% python3 -q
>>> import numpy as np
>>> np.set_printoptions(precision=1, suppress=True, linewidth=120)
>>> rd = lambda a: np.round(a, 1) + 0
>>> E = np.array([[4, 6, -4, -6], [-6, 4, 6, -4], [-2, -3, 0, 0], [3, -2, 0, 0]])
>>> E
array([[ 4,  6, -4, -6],
       [-6,  4,  6, -4],
       [-2, -3,  0,  0],
       [ 3, -2,  0,  0]])
>>> vec = np.array([-3, 2, -3, 1])
>>> target = E @ vec
>>> target
array([  6,   4,   0, -13])
>>> rd(np.linalg.solve(E.T, E[2]))
array([0., 0., 1., 0.])
>>> rd(np.linalg.solve(E, E[:, 1]))
array([0., 1., 0., 0.])
>>> rd(np.linalg.solve(E, target))
array([-3.,  2., -3.,  1.])
>>> rd(np.linalg.solve(E, -2 * target))
array([ 6., -4.,  6., -2.])
>>> vec = np.array([0, 1, 2, 3])
>>> target = E @ vec
>>> beta, lr = np.zeros(4), 1 / np.linalg.norm(E, 2) ** 2
>>> for i in range(30):
...     beta -= lr * E.T @ (E @ beta - target)
...     if i % 10 == 0: print(i, round(np.linalg.norm(E @ beta - target), 1))
... 
0 7.6
10 4.3
20 2.5
>>> rd(beta)
array([-0.2,  0.6,  1.8,  2.6])
>>> rd(np.linalg.cond(E))
np.float64(4.3)
>>> A2 = E / np.sqrt((E ** 2).mean(axis=1, keepdims=True))
>>> rd(np.linalg.norm(A2, axis=1))
array([2., 2., 2., 2.])
>>> rd(E - E.mean(axis=1, keepdims=True))
array([[ 4. ,  6. , -4. , -6. ],
       [-6. ,  4. ,  6. , -4. ],
       [-0.8, -1.8,  1.2,  1.2],
       [ 2.8, -2.2, -0.2, -0.2]])
>>> mat = np.load("case8.npy")
>>> mat
array([[ 1,  0],
       [-1,  1]])
>>> rng = np.random.default_rng(233991)
>>> idx = rng.permutation(2)
>>> idx
array([1, 0])
>>> A2 = mat[idx][:, idx]
>>> np.diag(A2)
array([1, 1])
>>> np.trace(A2)
np.int64(2)
>>> rd(np.linalg.det(A2)), rd(np.linalg.det(mat[idx]))
(np.float64(1.0), np.float64(-1.0))
>>> A2
array([[ 1, -1],
       [ 0,  1]])
>>> vals, vecs = np.linalg.eig(A2)
>>> rd(np.sort(np.linalg.eigvals(A2 @ A2)))
array([1., 1.])
>>> rd(np.sort(np.linalg.eigvals(np.linalg.inv(A2))))
array([1., 1.])
>>> vec = np.array([-1, -5])
>>> target = mat @ vec
>>> target
array([-1, -4])
>>> rd(np.linalg.solve(mat, mat[:, 1]))
array([0., 1.])
>>> rd(np.linalg.solve(mat.T, mat[0]))
array([1., 0.])
>>> U, sv, vt = np.linalg.svd(mat, full_matrices=False)
>>> (sv > 1e-8).sum()
np.int64(2)
>>> rd(U.T @ U)
array([[1., 0.],
       [0., 1.]])
>>> rd(np.abs(vt[0]))
array([0.9, 0.5])
>>> np.abs(U[:, 0]).round(6).argmax()
np.int64(1)
>>> P = np.triu(np.array([[2, 2], [1, 0]]), 1) + np.eye(2)
>>> A2 = P @ mat @ np.linalg.inv(P)
>>> P @ mat - mat @ P
array([[-2.,  0.],
       [ 0.,  2.]])
>>> rd(np.linalg.det(A2))
np.float64(1.0)
>>> np.poly(A2)
array([ 1., -2.,  1.])
>>> feats = np.load("block2.npy")
>>> feats
array([[1. , 0.5, 0.2, 0.1],
       [0.5, 1. , 0.5, 0.2],
       [0.2, 0.5, 1. , 0.5],
       [0.1, 0.2, 0.5, 1. ]])
>>> vec = np.ones(4)
>>> for _ in range(4):
...     vec = feats @ vec
...     vec /= np.linalg.norm(vec)
...     print(round(vec @ feats @ vec, 1))
... 
2.0
2.0
2.0
2.0
>>> rd(vec)
array([0.4, 0.6, 0.6, 0.4])
>>> rd(np.linalg.eigvalsh(feats)[-1])
np.float64(2.0)
